% python3 -q
>>> import numpy as np
>>> np.set_printoptions(suppress=True, linewidth=100)
>>> def tidy(a):
...     return np.round(a, 3) + 0
... 
>>> O, _ = np.linalg.qr(np.array([[-0.6, -0.9, -0.5, 0.7, 0.1, 0.7, 1.2],
...     [0.9, 0.6, -2.7, -1.2, 1.7, -0.8, 1.4],
...     [0.5, -1.8, -0.3, 0.7, -2.2, -1.5, 1.5],
...     [-0.5, 2.0, -0.2, 1.7, -0.9, 1.9, -0.2],
...     [-0.8, 0.3, -2.0, -0.2, -2.4, -0.4, -0.1],
...     [1.1, -0.7, -0.4, -0.6, -1.3, 0.3, -0.2],
...     [0.6, -0.4, -0.2, -0.3, -1.1, 0.6, 1.4]]))
>>> ev = np.array([2, 1, 0, 3, 3, 1, 0])
>>> mat = O @ np.diag(ev) @ O.T
>>> print(tidy(mat))
[[ 1.547  0.053  0.1    0.342 -0.693 -0.524 -0.293]
 [ 0.053  1.171 -0.138 -0.287 -1.121 -0.061 -0.209]
 [ 0.1   -0.138  1.759  0.836 -0.304  0.36   0.138]
 [ 0.342 -0.287  0.836  2.167 -0.007  0.054  0.108]
 [-0.693 -1.121 -0.304 -0.007  1.433  0.129  0.244]
 [-0.524 -0.061  0.36   0.054  0.129  1.233  0.89 ]
 [-0.293 -0.209  0.138  0.108  0.244  0.89   0.69 ]]
>>> Uu, s, Vt = np.linalg.svd(mat)
>>> evecs = Vt[:(s > 1e-8).sum()]
>>> rng = np.random.default_rng(239)
>>> x = mat[2] + 4 * mat[5] + rng.integers(2) * np.eye(7)[5]
>>> print(tidy(x))
[-1.998 -0.384  3.2    1.05   0.212  6.293  3.697]
>>> print(tidy(np.linalg.norm(x - evecs.T @ evecs @ x)))
0.611
>>> print(np.allclose(evecs.T @ evecs @ x, x))
False
>>> print(np.linalg.matrix_rank(np.vstack([mat, x])))
6
>>> ev, evecs = np.linalg.eigvalsh(mat)
Traceback (most recent call last):
  File "<python-input-15>", line 1, in <module>
    ev, evecs = np.linalg.eigvalsh(mat)
    ^^^^^^^^^
ValueError: too many values to unpack (expected 2)
>>> ev, evecs = np.linalg.eigh(mat)
>>> print(np.unique(ev.round(6) + 0, return_counts=True)[1])
[2 2 1 2]
>>> print(tidy(evecs @ np.diag(ev) @ evecs.T))
[[ 1.547  0.053  0.1    0.342 -0.693 -0.524 -0.293]
 [ 0.053  1.171 -0.138 -0.287 -1.121 -0.061 -0.209]
 [ 0.1   -0.138  1.759  0.836 -0.304  0.36   0.138]
 [ 0.342 -0.287  0.836  2.167 -0.007  0.054  0.108]
 [-0.693 -1.121 -0.304 -0.007  1.433  0.129  0.244]
 [-0.524 -0.061  0.36   0.054  0.129  1.233  0.89 ]
 [-0.293 -0.209  0.138  0.108  0.244  0.89   0.69 ]]
>>> print(ev.sum(), tidy(np.trace(mat)))
10.0 10.0
>>> Y = np.array([[0, -1, -1],
...     [2, 1, -1],
...     [0, -1, 1],
...     [1, -1, 2],
...     [2, 1, 0],
...     [2, -2, -1],
...     [-2, 1, 2]])
>>> print(np.linalg.matrix_rank(mat @ Y))
3
>>> print(np.linalg.matrix_rank(mat, rtol=0.1))
5
>>> Uu, s, Vt = np.linalg.svd(mat)
>>> print(tidy(s))
[3. 3. 2. 1. 1. 0. 0.]
>>> Y = Uu[:, :5] @ np.diag(s[:5]) @ Vt[:5]
>>> print(tidy(np.abs(mat - Y).max()))
0.0
>>> print(np.linalg.matrix_rank(Y))
5
>>> F = np.load("layer10.npy")
>>> print(F)
[[ 1  0  0  0  0  0  0]
 [ 0  1  0  0  0  0  0]
 [-1  2  1  0  0  0  0]
 [-1  2  2  1  0  0  0]
 [ 1  2  0 -1  1  0  0]
 [ 0  2  0 -2 -1  1  0]
 [ 2 -1 -2 -1  2 -1  1]]
>>> rk = np.linalg.matrix_rank(mat)
>>> print(rk)
5
>>> null = np.linalg.svd(mat)[2][rk:].T
>>> print(np.linalg.matrix_rank(mat.T @ mat), np.linalg.matrix_rank(mat @ mat.T))
5 5
>>> print([int(np.linalg.matrix_rank(np.delete(mat, i, axis=0))) for i in range(7)])
[5, 5, 5, 5, 5, 5, 5]
>>> print([int(np.linalg.matrix_rank(mat[:, :j + 1])) for j in range(7)])
[1, 2, 3, 4, 5, 5, 5]
>>> print(np.allclose(mat @ null, 0))
True
>>> print([int(np.linalg.matrix_rank(mat[:i])) for i in range(1, len(mat) + 1)])
[1, 2, 3, 4, 5, 5, 5]
>>> print(tidy(mat @ null))
[[0. 0.]
 [0. 0.]
 [0. 0.]
 [0. 0.]
 [0. 0.]
 [0. 0.]
 [0. 0.]]
>>> x = np.array([0, 0, -1, 1, 1, 2, 2])
>>> a = np.maximum(F @ x, 0)
>>> print(np.maximum(F @ (3 * x), 0))
[0 0 0 0 0 0 9]
>>> print(np.maximum(F @ x, 0) - np.maximum(-F @ x, 0))
[ 0  0 -1 -1  0 -1  3]
>>> print(F.T @ a)
[ 6 -3 -6 -3  6 -3  3]
>>> blk = np.stack([F, 5 * F, F[::-1]])
>>> print(tidy(np.linalg.norm(blk, axis=(1, 2))))
[ 7.141 35.707  7.141]
>>> print(np.einsum("bij,cij->bc", blk, blk))
[[  51  255   24]
 [ 255 1275  120]
 [  24  120   51]]
>>> print(blk.shape)
(3, 7, 7)
>>> print((blk @ F.T).shape)
(3, 7, 7)
>>> x = np.array([1, 3, 3, 3, 2, 2, 3])
>>> print(np.linalg.norm(F @ x) <= np.linalg.norm(F, 2) * np.linalg.norm(x) + 1e-9)
True
>>> print(F @ (2 * x))
[  2   6  16  28  12   0 -10]
>>> print((F * x).sum(axis=1))
[ 1  3  8 14  6  0 -5]
>>> print(F @ np.eye(7)[3])
[ 0.  0.  0.  1. -1. -2. -1.]
>>> O, R = np.linalg.qr(F)
>>> print(tidy(O @ R))
[[ 1.  0.  0.  0.  0.  0.  0.]
 [ 0.  1.  0.  0.  0.  0.  0.]
 [-1.  2.  1.  0.  0.  0.  0.]
 [-1.  2.  2.  1.  0.  0.  0.]
 [ 1.  2.  0. -1.  1.  0.  0.]
 [ 0.  2.  0. -2. -1.  1.  0.]
 [ 2. -1. -2. -1.  2. -1.  1.]]
>>> print(tidy(abs(R[0, 0])), tidy(np.linalg.norm(F[:, 0])))
2.828 2.828
>>> E = np.load("run13.npy")
>>> print(E)
[[-1.2 -0.3  0.4  0.7 -2.7 -0.5  0.2 -1.1  0.3  0.  -1.  -0.3]
 [ 1.  -0.6 -0.6  1.1 -0.8 -0.1 -0.3  0.8 -1.6 -1.  -0.8 -1.4]
 [-1.   1.1  0.   1.8  1.7  0.  -0.2 -1.2 -1.5 -1.1  1.1  0.4]
 [-0.1 -2.1 -1.9 -1.1  0.4 -0.5  1.5 -0.5  0.5 -0.8 -0.2 -0.1]
 [-0.5 -0.1 -1.3  0.9  1.4  0.7  0.9  0.7  0.1  1.6  1.9 -0.3]
 [ 0.3  0.1 -1.5 -0.2 -0.5  1.  -0.4  0.6  1.3 -0.2  1.4 -1.8]
 [ 0.5  1.3 -0.5 -0.6  0.  -0.7  0.5 -0.6  2.1  0.5  0.3 -0.4]
 [ 1.   0.7 -0.5 -1.5 -1.4  0.4 -0.5 -0.1  0.8  0.3  1.3  0.2]
 [-1.8  0.4  0.3  0.3  1.1  0.2  1.6  0.   0.9 -0.4 -1.2  1.2]]
>>> Y = E / np.linalg.norm(E, axis=1, keepdims=True)
>>> cov = Y @ Y.T
>>> print((np.abs(cov) > 0.9).astype(int))
[[1 0 0 0 0 0 0 0 0]
 [0 1 0 0 0 0 0 0 0]
 [0 0 1 0 0 0 0 0 0]
 [0 0 0 1 0 0 0 0 0]
 [0 0 0 0 1 0 0 0 0]
 [0 0 0 0 0 1 0 0 0]
 [0 0 0 0 0 0 1 0 0]
 [0 0 0 0 0 0 0 1 0]
 [0 0 0 0 0 0 0 0 1]]
>>> print(tidy(np.degrees(np.arccos(np.clip(cov[3, 0], -1, 1)))))
91.727
>>> print(tidy(np.linalg.norm(Y, axis=1)))
[1. 1. 1. 1. 1. 1. 1. 1. 1.]
>>> print((cov - 2 * np.eye(9)).round(6).argmax(axis=1))
[1 0 4 8 5 7 7 5 2]
>>> print(np.argwhere(np.triu(np.abs(cov) > 0.95, 1)))
[]
>>> Y = mat + rng.integers(-2, 3, (7, 5)) @ rng.integers(-2, 3, (5, 7))
>>> print(tidy(Y))
[[-2.453 -2.947  2.1    3.342 -7.693  1.476 -3.293]
 [ 2.053  6.171 -1.138 -2.287  3.879  1.939  2.791]
 [-2.9   -2.138 -3.241  4.836  6.696  2.36   5.138]
 [-1.658  0.713 -4.164  0.167  4.993 -5.946 -1.892]
 [ 5.307 -5.121 -2.304 -2.007  3.433 -5.871  4.244]
 [ 0.476 -2.061  7.36   2.054 -4.871  5.233 -2.11 ]
 [-0.293  2.791  3.138  1.108 -2.756  7.89   2.69 ]]
>>> print(tidy(Y - mat))
[[-4. -3.  2.  3. -7.  2. -3.]
 [ 2.  5. -1. -2.  5.  2.  3.]
 [-3. -2. -5.  4.  7.  2.  5.]
 [-2.  1. -5. -2.  5. -6. -2.]
 [ 6. -4. -2. -2.  2. -6.  4.]
 [ 1. -2.  7.  2. -5.  4. -3.]
 [ 0.  3.  3.  1. -3.  7.  2.]]
>>> print(np.linalg.matrix_rank(Y - mat, tol=1e-8))
5
>>> O, evecs = np.linalg.qr(Y[:, :6])[0], np.linalg.qr(Y[:, 6:])[0]
>>> s = np.linalg.svd(O.T @ evecs, compute_uv=False)
>>> print(tidy(s))
[0.998]
>>> Y = E + rng.integers(-2, 3, (9, 8)) @ rng.integers(-2, 3, (8, 12))
>>> print(tidy(Y))
[[ 8.8  5.7  3.4  1.7 -6.7 -3.5 -9.8  3.9 -0.7 -6.  -2.   1.7]
 [-1.  -1.6  6.4  2.1  7.2  3.9  2.7 -5.2 -6.6  6.  -3.8 -5.4]
 [-3.  -4.9  5.   0.8  7.7  6.   2.8 -9.2  4.5  8.9 -6.9 -7.6]
 [-3.1 -6.1 -5.9 -0.1  0.4  2.5  3.5 -4.5  4.5  6.2 -4.2 -5.1]
 [ 5.5  6.9 -0.3  1.9  5.4  0.7  0.9 -1.3 -7.9  0.6  1.9  2.7]
 [ 2.3  1.1 -1.5  6.8  7.5  1.   8.6 10.6 -9.7 -6.2  7.4  6.2]
 [-4.5 -6.7  1.5 -1.6  4.   6.3  5.5 -8.6  7.1  3.5 -5.7 -6.4]
 [-3.   3.7 -5.5  0.5 -7.4 -5.6 -2.5  5.9 -1.2 -6.7  8.3  8.2]
 [ 2.2 -1.6  2.3 -4.7 -4.9  2.2 -7.4 -6.  11.9  1.6 -9.2 -6.8]]
>>> print(tidy(np.linalg.svd(Y - E, compute_uv=False)))
[42.376 28.501 18.984  9.358  6.645  5.768  3.542  2.235  0.   ]
>>> print(np.abs(Y - E).sum(axis=1))
[52. 51. 69. 41. 33. 68. 60. 58. 65.]
>>> lab = rng.integers(0, 3, 8)
>>> arr = np.triu((lab[:, None] == lab) & (rng.random((8, 8)) < 0.8), 1).astype(int)
>>> arr += arr.T
>>> print(arr)
[[0 1 1 0 0 1 1 0]
 [1 0 1 0 0 1 1 0]
 [1 1 0 0 0 1 1 0]
 [0 0 0 0 1 0 0 0]
 [0 0 0 1 0 0 0 0]
 [1 1 1 0 0 0 1 0]
 [1 1 1 0 0 1 0 0]
 [0 0 0 0 0 0 0 0]]
>>> # 3 blocks once reordered
>>> print(np.argsort(-np.linalg.norm(arr, axis=0).round(6), kind="stable")[:3])
[0 1 2]
>>> print([round(float(x), 3) for x in np.linalg.svd(arr, compute_uv=False)[:3]])
[4.0, 1.0, 1.0]
>>> W0 = np.loadtxt("a.csv", delimiter=",")
>>> print(W0)
[[-4.  0.  3. -1.  1. -3. -1.  0.  0.]
 [ 0. -2.  0.  1.  0.  1. -3.  0.  1.]
 [ 3.  0.  2. -2. -3. -2. -2. -2.  2.]
 [-1.  1. -2.  2.  0.  1.  1.  3.  0.]
 [ 1.  0. -3.  0.  4. -3. -3.  2. -1.]
 [-3.  1. -2.  1. -3.  4.  0.  1. -3.]
 [-1. -3. -2.  1. -3.  0. -4.  0.  1.]
 [ 0.  0. -2.  3.  2.  1.  0. -4.  1.]
 [ 0.  1.  2.  0. -1. -3.  1.  1.  2.]]
>>> # symmetric, so the eigenvalues are real
>>> f = np.array([-1, -2])
>>> print(tidy(np.cross(E[3, :3], E[8, :3])))
[ 0.13  3.45 -3.82]
>>> print(tidy(np.convolve(E[3], f)))
[ 0.1  2.3  6.1  4.9  1.8 -0.3 -0.5 -2.5  0.5 -0.2  1.8  0.5  0.2]
>>> ev, evecs = np.linalg.eigh(W0)
>>> x = np.array([3, 1, 0, 1, 1, 3, 0, 2, 1])
>>> print(x @ W0 @ x)
-50.0
>>> print((np.sign(evecs[:, -1].round(6)) == np.sign(evecs[0, -1].round(6))).astype(int))
[1 0 1 0 1 0 0 0 1]
>>> x = np.array([0, 1, -8, 3, 6, -4, 4, 6, 1, 8, 4, 0])
>>> print(tidy(E @ x))
[-25.1  -6.1   2.8  10.5  46.9  11.8  12.   -4.    4. ]
>>> print((E @ x).argmax())
4
>>> print(tidy(np.einsum("ij,j->i", E, x)))
[-25.1  -6.1   2.8  10.5  46.9  11.8  12.   -4.    4. ]
>>> print(np.linalg.norm(E @ x) <= np.linalg.norm(E, 2) * np.linalg.norm(x) + 1e-9)
True
>>> print(tidy(E @ np.ones(12)))
[-5.5 -4.3  1.1 -4.9  6.   0.1  2.4  0.7  2.6]
>>> print(W0 @ W0)
[[ 37.  -1.   1.  -8.   3. -10.  -2. -10.  13.]
 [ -1.  16.   4.  -2.   5.   0.  20.   5.  -6.]
 [  1.   4.  42. -21.  -9. -22.  10.  -8.  13.]
 [ -8.  -2. -21.  21.   5.  17.   0.  -1.  -2.]
 [  3.   5.  -9.   5.  49. -16.   4.   2.  -4.]
 [-10.   0. -22.  17. -16.  50.  11.  -2. -17.]
 [ -2.  20.  10.   0.   4.  11.  41.   2.  -6.]
 [-10.   5.  -8.  -1.   2.  -2.   2.  35. -11.]
 [ 13.  -6.  13.  -2.  -4. -17.  -6. -11.  21.]]
>>> print(tidy(np.abs(np.linalg.eigvals(W0)).max()))
9.615
>>> print((W0 + W0.T) / 2)
[[-4.  0.  3. -1.  1. -3. -1.  0.  0.]
 [ 0. -2.  0.  1.  0.  1. -3.  0.  1.]
 [ 3.  0.  2. -2. -3. -2. -2. -2.  2.]
 [-1.  1. -2.  2.  0.  1.  1.  3.  0.]
 [ 1.  0. -3.  0.  4. -3. -3.  2. -1.]
 [-3.  1. -2.  1. -3.  4.  0.  1. -3.]
 [-1. -3. -2.  1. -3.  0. -4.  0.  1.]
 [ 0.  0. -2.  3.  2.  1.  0. -4.  1.]
 [ 0.  1.  2.  0. -1. -3.  1.  1.  2.]]
>>> print(np.trace(W0))
0.0
>>> print(np.allclose(W0, W0.T))
True
>>> J = np.load("mat.npy")
>>> print(J)
[[ 0.03 -0.12  0.42 -0.18 -0.24 -0.03 -0.9   0.12]
 [-0.02  0.08 -0.28  0.12  0.16  0.02  0.6  -0.08]
 [-0.11  0.44 -1.54  0.66  0.88  0.11  3.3  -0.44]
 [-0.06  0.24 -0.84  0.36  0.48  0.06  1.8  -0.24]
 [ 0.06 -0.24  0.84 -0.36 -0.48 -0.06 -1.8   0.24]
 [-0.08  0.32 -1.12  0.48  0.64  0.08  2.4  -0.32]
 [ 0.12 -0.48  1.68 -0.72 -0.96 -0.12 -3.6   0.48]
 [-0.18  0.72 -2.52  1.08  1.44  0.18  5.4  -0.72]
 [ 0.03 -0.12  0.42 -0.18 -0.24 -0.03 -0.9   0.12]
 [ 0.03 -0.12  0.42 -0.18 -0.24 -0.03 -0.9   0.12]
 [-0.16  0.64 -2.24  0.96  1.28  0.16  4.8  -0.64]
 [-0.15  0.6  -2.1   0.9   1.2   0.15  4.5  -0.6 ]
 [-0.07  0.28 -0.98  0.42  0.56  0.07  2.1  -0.28]
 [-0.02  0.08 -0.28  0.12  0.16  0.02  0.6  -0.08]]
>>> Uu, s, Vt = np.linalg.svd(J)
>>> evecs = Vt[:(s > 1e-8).sum()]
>>> x = J[2] + -2 * J[9] + rng.integers(2) * np.eye(8)[6]
>>> print(tidy(x))
[-0.17  0.68 -2.38  1.02  1.36  0.17  6.1  -0.68]
>>> print(np.linalg.matrix_rank(np.vstack([J, x])))
2
>>> print(np.allclose(evecs.T @ evecs @ x, x))
False
>>> print(tidy(np.diag(evecs.T @ evecs)))
[0.001 0.013 0.159 0.029 0.052 0.001 0.732 0.013]
>>> print(np.allclose(J[:-1].T @ np.linalg.lstsq(J[:-1].T, J[-1])[0], J[-1]))
True
>>> print(np.linalg.lstsq(J[:-1].T, J[-1])[2])
1
>>> Y = J + rng.integers(-2, 3, (14, 1)) @ rng.integers(-2, 3, (1, 8))
>>> print(tidy(Y))
[[ 0.03 -0.12  0.42 -0.18 -0.24 -0.03 -0.9   0.12]
 [ 1.98  0.08 -0.28  2.12  0.16  0.02 -1.4   3.92]
 [ 1.89  0.44 -1.54  2.66  0.88  0.11  1.3   3.56]
 [-2.06  0.24 -0.84 -1.64  0.48  0.06  3.8  -4.24]
 [-1.94 -0.24  0.84 -2.36 -0.48 -0.06  0.2  -3.76]
 [-0.08  0.32 -1.12  0.48  0.64  0.08  2.4  -0.32]
 [ 1.12 -0.48  1.68  0.28 -0.96 -0.12 -4.6   2.48]
 [ 1.82  0.72 -2.52  3.08  1.44  0.18  3.4   3.28]
 [ 2.03 -0.12  0.42  1.82 -0.24 -0.03 -2.9   4.12]
 [ 1.03 -0.12  0.42  0.82 -0.24 -0.03 -1.9   2.12]
 [-1.16  0.64 -2.24 -0.04  1.28  0.16  5.8  -2.64]
 [ 0.85  0.6  -2.1   1.9   1.2   0.15  3.5   1.4 ]
 [-0.07  0.28 -0.98  0.42  0.56  0.07  2.1  -0.28]
 [ 0.98  0.08 -0.28  1.12  0.16  0.02 -0.4   1.92]]
>>> print(tidy(np.linalg.svd(Y - J, compute_uv=False)))
[14.248  0.     0.     0.     0.     0.     0.     0.   ]
>>> print(np.abs(Y - J).sum(axis=1))
[ 0. 10. 10. 10. 10.  0.  5. 10. 10.  5.  5.  5.  0.  5.]
>>> print(tidy(Y - J))
[[ 0.  0.  0.  0.  0.  0.  0.  0.]
 [ 2.  0.  0.  2.  0.  0. -2.  4.]
 [ 2.  0.  0.  2.  0.  0. -2.  4.]
 [-2.  0.  0. -2.  0.  0.  2. -4.]
 [-2.  0.  0. -2.  0.  0.  2. -4.]
 [ 0.  0.  0.  0.  0.  0.  0.  0.]
 [ 1.  0.  0.  1.  0.  0. -1.  2.]
 [ 2.  0.  0.  2.  0.  0. -2.  4.]
 [ 2.  0.  0.  2.  0.  0. -2.  4.]
 [ 1.  0.  0.  1.  0.  0. -1.  2.]
 [-1.  0.  0. -1.  0.  0.  1. -2.]
 [ 1.  0.  0.  1.  0.  0. -1.  2.]
 [ 0.  0.  0.  0.  0.  0.  0.  0.]
 [ 1.  0.  0.  1.  0.  0. -1.  2.]]
>>> Uu, s, Vt = np.linalg.svd(Y)
>>> evecs = Vt[:(s > 1e-8).sum()]
>>> x = Y[2] + 3 * Y[0] + rng.integers(2) * np.eye(8)[4]
>>> print(tidy(x))
[ 1.98  0.08 -0.28  2.12  0.16  0.02 -1.4   3.92]
>>> print(np.linalg.matrix_rank(np.vstack([Y, x])))
2
>>> X = np.array([[1, -4, 16, -64],
...     [1, -3, 9, -27],
...     [1, -2, 4, -8],
...     [1, -1, 1, -1],
...     [1, 0, 0, 0],
...     [1, 1, 1, 1],
...     [1, 2, 4, 8],
...     [1, 3, 9, 27],
...     [1, 4, 16, 64],
...     [1, 5, 25, 125],
...     [1, 6, 36, 216],
...     [1, 7, 49, 343]])
>>> Y = np.c_[X[:, :3] @ np.array([[3, 2, 0], [-2, -3, -1], [1, -3, 1]]), np.array([0, 7, 9, 4, 1, 7, 3, 1, 2, 1, 4, 3])]
>>> print(Y)
[[  27  -34   20    0]
 [  18  -16   12    7]
 [  11   -4    6    9]
 [   6    2    2    4]
 [   3    2    0    1]
 [   2   -4    0    7]
 [   3  -16    2    3]
 [   6  -34    6    1]
 [  11  -58   12    2]
 [  18  -88   20    1]
 [  27 -124   30    4]
 [  38 -166   42    3]]
>>> print(np.linalg.matrix_rank(Y))
4
>>> print(tidy(np.linalg.norm(np.linalg.qr(X)[0].T @ Y, axis=0) ** 2 / ((Y ** 2).sum(axis=0) + 1e-12)))
[1.    1.    1.    0.758]
